$ python3 -q
>>> import numpy as np
>>> import numpy.linalg as la
>>> np.set_printoptions(suppress=True, linewidth=120)
>>> tidy = lambda a: np.round(a, 1) + 0
>>> rng = np.random.default_rng(76836)
>>> A = np.eye(4, dtype=int)[rng.permutation(4)]
>>> A
array([[0, 0, 0, 1],
       [0, 0, 1, 0],
       [0, 1, 0, 0],
       [1, 0, 0, 0]])
>>> vals, evecs = la.eig(A)
>>> tidy(np.sort(la.eigvals(A.T)))
array([-1., -1.,  1.,  1.])
>>> A @ np.ones(4)
array([1., 1., 1., 1.])
>>> la.matrix_power(A, 100)
array([[1, 0, 0, 0],
       [0, 1, 0, 0],
       [0, 0, 1, 0],
       [0, 0, 0, 1]])
>>> la.matrix_power(A, 2)
array([[1, 0, 0, 0],
       [0, 1, 0, 0],
       [0, 0, 1, 0],
       [0, 0, 0, 1]])
>>> A.sum(axis=1)
array([1, 1, 1, 1])
>>> p = np.eye(4)[3]
>>> for _ in range(5):
...     p = p @ A
...     print(p.round(1))
... 
[1. 0. 0. 0.]
[0. 0. 0. 1.]
[1. 0. 0. 0.]
[0. 0. 0. 1.]
[1. 0. 0. 0.]
>>> feats = np.array([[0, -2, -2], [0, 0, 1], [0, 0, 0]])
>>> x0 = np.array([-3, -2, -1])
>>> feats @ np.ones(3)
array([-4.,  1.,  0.])
>>> feats @ (2 * x0)
array([12, -2,  0])
>>> feats @ x0
array([ 6, -1,  0])
>>> (feats * x0).sum(axis=1)
array([ 6, -1,  0])
>>> feats * x0
array([[ 0,  4,  2],
       [ 0,  0, -1],
       [ 0,  0,  0]])
>>> np.sign((feats @ x0).round(6))
array([ 1, -1,  0])
>>> m1 = np.loadtxt("block0.csv", delimiter=",")
>>> m1
array([[ 1.,  0.,  0.],
       [-3.,  1.,  0.],
       [ 2., -3.,  1.]])
>>> M2 = la.inv(m1)
>>> tidy(la.det(m1) * M2)
array([[1., 0., 0.],
       [3., 1., 0.],
       [7., 3., 1.]])
>>> M2
array([[ 1., -0., -0.],
       [ 3.,  1., -0.],
       [ 7.,  3.,  1.]])
>>> tidy(la.slogdet(m1)[0])
np.float64(1.0)
>>> tidy(la.cond(m1))
np.float64(39.0)
>>> tidy(la.inv(M2))
array([[ 1.,  0.,  0.],
       [-3.,  1.,  0.],
       [ 2., -3.,  1.]])
>>> np.allclose(M2, m1.T)
False
